% python3 -q
>>> import numpy as np
>>> import numpy.linalg as la
>>> np.set_printoptions(precision=3, suppress=True, linewidth=160)
>>> M = np.load("w.npy")
>>> M
array([[  0.423,   6.472,   1.363,  -2.829,  -3.328,   4.738,  -1.498],
       [ -4.472,  -0.879, -10.084, -10.607,   2.108,   3.461,  -6.328],
       [  7.467,   0.195,  -2.505,  -3.181,  -2.86 ,  -2.829,  -1.321],
       [ -0.819,  -2.157,  -0.494,   0.967,   1.238,  -1.162,   0.307],
       [ -4.867,  -8.191, -10.36 ,  -5.921,   5.787,  -2.289,  -3.551],
       [  8.248,  16.529,   8.799,  -1.543, -11.124,   7.622,  -0.303],
       [  0.888,  -1.187,   1.14 ,   1.958,   0.071,  -1.688,   1.439],
       [  0.392,  -8.284, -10.68 ,  -6.747,   3.943,  -4.571,  -3.907],
       [ -6.4  ,  -2.807, -11.859, -10.828,   3.612,   3.443,  -6.979],
       [ -6.601,   2.11 ,  -7.263,  -9.372,   1.503,   6.668,  -5.914],
       [  2.555,  -4.011,  -2.833,  -0.524,   1.154,  -3.723,  -0.198],
       [  7.564,  13.562,   9.364,   1.178,  -9.358,   5.575,   1.2  ],
       [  2.148,  -0.936,  -2.133,  -2.072,  -0.401,  -1.234,  -0.883],
       [  8.546,   4.347,  11.218,   9.07 ,  -5.074,  -2.731,   6.038],
       [  0.54 ,   8.652,   8.724,   3.988,  -4.559,   4.926,   2.501],
       [  7.303,   1.22 ,  -9.228, -11.369,  -3.066,  -0.445,  -6.136],
       [  5.916,   8.04 ,  11.583,   7.25 ,  -6.152,   1.088,   4.652],
       [  0.802,  -9.014,  -2.856,   2.875,   3.962,  -7.17 ,   1.622],
       [  5.664,  10.653,   8.679,   2.204,  -7.445,   4.411,   1.769],
       [ -8.386,  -1.742,  -1.481,   0.006,   3.891,   2.774,  -0.704],
       [  6.841,  10.879,  11.021,   4.795,  -7.785,   3.417,   3.44 ],
       [  0.483,   8.499,   1.781,  -3.903,  -4.322,   6.487,  -2.198],
       [  7.09 ,   3.883,   0.494,  -2.205,  -4.564,  -0.267,  -0.815],
       [  5.982,   3.458,  -3.263,  -6.214,  -3.657,   0.797,  -3.079]])
>>> rng = np.random.default_rng(99519)
>>> z = rng.permutation(7)
>>> A2 = M[:, z] * rng.choice([-1, 1], 7)
>>> A2
array([[  1.363,   0.423,   6.472,   1.498,  -3.328,  -4.738,  -2.829],
       [-10.084,  -4.472,  -0.879,   6.328,   2.108,  -3.461, -10.607],
       [ -2.505,   7.467,   0.195,   1.321,  -2.86 ,   2.829,  -3.181],
       [ -0.494,  -0.819,  -2.157,  -0.307,   1.238,   1.162,   0.967],
       [-10.36 ,  -4.867,  -8.191,   3.551,   5.787,   2.289,  -5.921],
       [  8.799,   8.248,  16.529,   0.303, -11.124,  -7.622,  -1.543],
       [  1.14 ,   0.888,  -1.187,  -1.439,   0.071,   1.688,   1.958],
       [-10.68 ,   0.392,  -8.284,   3.907,   3.943,   4.571,  -6.747],
       [-11.859,  -6.4  ,  -2.807,   6.979,   3.612,  -3.443, -10.828],
       [ -7.263,  -6.601,   2.11 ,   5.914,   1.503,  -6.668,  -9.372],
       [ -2.833,   2.555,  -4.011,   0.198,   1.154,   3.723,  -0.524],
       [  9.364,   7.564,  13.562,  -1.2  ,  -9.358,  -5.575,   1.178],
       [ -2.133,   2.148,  -0.936,   0.883,  -0.401,   1.234,  -2.072],
       [ 11.218,   8.546,   4.347,  -6.038,  -5.074,   2.731,   9.07 ],
       [  8.724,   0.54 ,   8.652,  -2.501,  -4.559,  -4.926,   3.988],
       [ -9.228,   7.303,   1.22 ,   6.136,  -3.066,   0.445, -11.369],
       [ 11.583,   5.916,   8.04 ,  -4.652,  -6.152,  -1.088,   7.25 ],
       [ -2.856,   0.802,  -9.014,  -1.622,   3.962,   7.17 ,   2.875],
       [  8.679,   5.664,  10.653,  -1.769,  -7.445,  -4.411,   2.204],
       [ -1.481,  -8.386,  -1.742,   0.704,   3.891,  -2.774,   0.006],
       [ 11.021,   6.841,  10.879,  -3.44 ,  -7.785,  -3.417,   4.795],
       [  1.781,   0.483,   8.499,   2.198,  -4.322,  -6.487,  -3.903],
       [  0.494,   7.09 ,   3.883,   0.815,  -4.564,   0.267,  -2.205],
       [ -3.263,   5.982,   3.458,   3.079,  -3.657,  -0.797,  -6.214]])
>>> left, _, Vh = la.svd(M.T @ A2)
>>> np.round(la.lstsq(M, A2)[0], 3) + 0
array([[ 0.,  1.,  0.,  0.,  0.,  0.,  0.],
       [ 0.,  0.,  1.,  0.,  0.,  0.,  0.],
       [ 1.,  0.,  0.,  0.,  0.,  0.,  0.],
       [ 0.,  0.,  0.,  0.,  0.,  0.,  1.],
       [ 0.,  0.,  0.,  0.,  1.,  0.,  0.],
       [ 0.,  0.,  0.,  0.,  0., -1.,  0.],
       [ 0.,  0.,  0., -1.,  0.,  0.,  0.]])
>>> np.round(left @ Vh, 3) + 0
array([[ 0.,  1.,  0.,  0.,  0.,  0.,  0.],
       [ 0.,  0.,  1.,  0.,  0.,  0.,  0.],
       [ 1.,  0.,  0.,  0.,  0.,  0.,  0.],
       [ 0.,  0.,  0.,  0.,  0.,  0.,  1.],
       [ 0.,  0.,  0.,  0.,  1.,  0.,  0.],
       [ 0.,  0.,  0.,  0.,  0., -1.,  0.],
       [ 0.,  0.,  0., -1.,  0.,  0.,  0.]])
>>> Ac = M - M.mean(axis=0)
>>> left, sigma, Vh = la.svd(Ac, full_matrices=False)
>>> sigma
array([59.022, 31.483, 21.82 ,  0.544,  0.49 ,  0.356,  0.312])
>>> np.abs(left[:, 0]).argmax()
np.int64(4)
>>> np.abs(Vh[-1])
array([0.063, 0.661, 0.409, 0.287, 0.489, 0.258, 0.059])
>>> np.abs(Vh[0]).argmax()
np.int64(2)
>>> x = np.array([-2, -2, -2, -2, -1, 2, -1])
>>> y = M @ x
>>> b, lr = np.zeros(7), 1 / la.norm(M, 2) ** 2
>>> for i in range(25):
...     b -= lr * M.T @ (M @ b - y)
...     if i % 5 == 0: print(i, round(la.norm(M @ b - y), 3))
... 
0 54.428
5 12.428
10 5.123
15 2.431
20 1.41
>>> round(float(la.cond(M)), 3)
183.52
>>> data = np.loadtxt("dump.csv", delimiter=",")
>>> data
array([[ 0., -1.,  1.,  3.,  2., -2.,  3.,  0., -3., -1., -3., -3.],
       [-1.,  0.,  0.,  0.,  0.,  0.,  0.,  0.,  0.,  0.,  0.,  0.],
       [ 1.,  0.,  0.,  0.,  0.,  0.,  0.,  0.,  0.,  0.,  0.,  0.],
       [ 3.,  0.,  0.,  0.,  0.,  0.,  0.,  0.,  0.,  0.,  0.,  0.],
       [ 2.,  0.,  0.,  0.,  0.,  0.,  0.,  0.,  0.,  0.,  0.,  0.],
       [-2.,  0.,  0.,  0.,  0.,  0.,  0.,  0.,  0.,  0.,  0.,  0.],
       [ 3.,  0.,  0.,  0.,  0.,  0.,  0.,  0.,  0.,  0.,  0.,  0.],
       [ 0.,  0.,  0.,  0.,  0.,  0.,  0.,  0.,  0.,  0.,  0.,  0.],
       [-3.,  0.,  0.,  0.,  0.,  0.,  0.,  0.,  0.,  0.,  0.,  0.],
       [-1.,  0.,  0.,  0.,  0.,  0.,  0.,  0.,  0.,  0.,  0.,  0.],
       [-3.,  0.,  0.,  0.,  0.,  0.,  0.,  0.,  0.,  0.,  0.,  0.],
       [-3.,  0.,  0.,  0.,  0.,  0.,  0.,  0.,  0.,  0.,  0.,  0.]])
>>> # row 6 repeats row 3
>>> A2 = M / np.sqrt((M ** 2).mean(axis=1, keepdims=True))
>>> A2[1]
array([-0.693, -0.136, -1.563, -1.644,  0.327,  0.536, -0.981])
>>> la.norm(A2, axis=1)
array([2.646, 2.646, 2.646, 2.646, 2.646, 2.646, 2.646, 2.646, 2.646, 2.646, 2.646, 2.646, 2.646, 2.646, 2.646, 2.646, 2.646, 2.646, 2.646, 2.646, 2.646,
       2.646, 2.646, 2.646])
>>> la.matrix_rank(A2) == la.matrix_rank(M)
np.True_
>>> la.matrix_rank(M - M.mean(axis=1, keepdims=True))
np.int64(6)
>>> [round(float(x), 3) for x in la.svd(data, compute_uv=False)[:3]]
[7.483, 7.483, 0.0]
>>> print(np.round(la.norm(data, 2) / la.norm(data), 3))
0.707
>>> (la.matrix_power((data != 0) + (data.T != 0) + np.eye(12), 12) > 0).astype(int)
array([[1, 1, 1, 1, 1, 1, 1, 0, 1, 1, 1, 1],
       [1, 1, 1, 1, 1, 1, 1, 0, 1, 1, 1, 1],
       [1, 1, 1, 1, 1, 1, 1, 0, 1, 1, 1, 1],
       [1, 1, 1, 1, 1, 1, 1, 0, 1, 1, 1, 1],
       [1, 1, 1, 1, 1, 1, 1, 0, 1, 1, 1, 1],
       [1, 1, 1, 1, 1, 1, 1, 0, 1, 1, 1, 1],
       [1, 1, 1, 1, 1, 1, 1, 0, 1, 1, 1, 1],
       [0, 0, 0, 0, 0, 0, 0, 1, 0, 0, 0, 0],
       [1, 1, 1, 1, 1, 1, 1, 0, 1, 1, 1, 1],
       [1, 1, 1, 1, 1, 1, 1, 0, 1, 1, 1, 1],
       [1, 1, 1, 1, 1, 1, 1, 0, 1, 1, 1, 1],
       [1, 1, 1, 1, 1, 1, 1, 0, 1, 1, 1, 1]])
>>> print(np.round(la.det(data), 3))
0.0
>>> data @ data
array([[56.,  0.,  0.,  0.,  0.,  0.,  0.,  0.,  0.,  0.,  0.,  0.],
       [ 0.,  1., -1., -3., -2.,  2., -3.,  0.,  3.,  1.,  3.,  3.],
       [ 0., -1.,  1.,  3.,  2., -2.,  3.,  0., -3., -1., -3., -3.],
       [ 0., -3.,  3.,  9.,  6., -6.,  9.,  0., -9., -3., -9., -9.],
       [ 0., -2.,  2.,  6.,  4., -4.,  6.,  0., -6., -2., -6., -6.],
       [ 0.,  2., -2., -6., -4.,  4., -6.,  0.,  6.,  2.,  6.,  6.],
       [ 0., -3.,  3.,  9.,  6., -6.,  9.,  0., -9., -3., -9., -9.],
       [ 0.,  0.,  0.,  0.,  0.,  0.,  0.,  0.,  0.,  0.,  0.,  0.],
       [ 0.,  3., -3., -9., -6.,  6., -9.,  0.,  9.,  3.,  9.,  9.],
       [ 0.,  1., -1., -3., -2.,  2., -3.,  0.,  3.,  1.,  3.,  3.],
       [ 0.,  3., -3., -9., -6.,  6., -9.,  0.,  9.,  3.,  9.,  9.],
       [ 0.,  3., -3., -9., -6.,  6., -9.,  0.,  9.,  3.,  9.,  9.]])
>>> print(np.flatnonzero(la.matrix_power((data != 0) + (data.T != 0) + np.eye(12), 12)[0]))
[ 0  1  2  3  4  5  6  8  9 10 11]
>>> F = np.load("case5.npy")
>>> F
array([[ 0, -1,  2, -3, -2,  3,  2, -2, -2,  3,  2,  0],
       [ 0, -3,  1, -2,  2, -1,  1,  0,  0,  1, -2,  0],
       [ 3, -3, -2,  2,  2,  3,  1, -3,  3,  3, -3, -3],
       [-2, -3,  1,  2, -3,  2, -3,  2, -2,  1,  1,  2],
       [-2, -3, -1, -3,  2, -3,  3, -1,  0,  0,  2,  2],
       [-3, -1, -2, -3, -3,  2,  3,  2, -1, -1, -3,  3],
       [-1,  0, -2,  0,  0,  3,  3,  1, -2, -2, -3,  1],
       [-1,  0,  2,  1, -1, -1,  1,  2, -3,  1, -1,  1],
       [-2,  3, -2, -3, -2, -3,  3,  3,  1,  1, -1,  2],
       [ 0, -3,  1, -1, -2,  0, -2,  1,  1, -3, -2,  0]])
>>> f, r1 = F[7], F[4]
>>> f @ f
np.int64(25)
>>> f @ r1
np.int64(-1)
>>> p = (f @ r1) / (f @ f) * f
>>> print(r1 - p)
[-2.04 -3.   -0.92 -2.96  1.96 -3.04  3.04 -0.92 -0.12  0.04  1.96  2.04]
>>> print(la.matrix_rank(np.outer(f, r1)))
1
>>> p
array([ 0.04, -0.  , -0.08, -0.04,  0.04,  0.04, -0.04, -0.08,  0.12, -0.04,  0.04, -0.04])
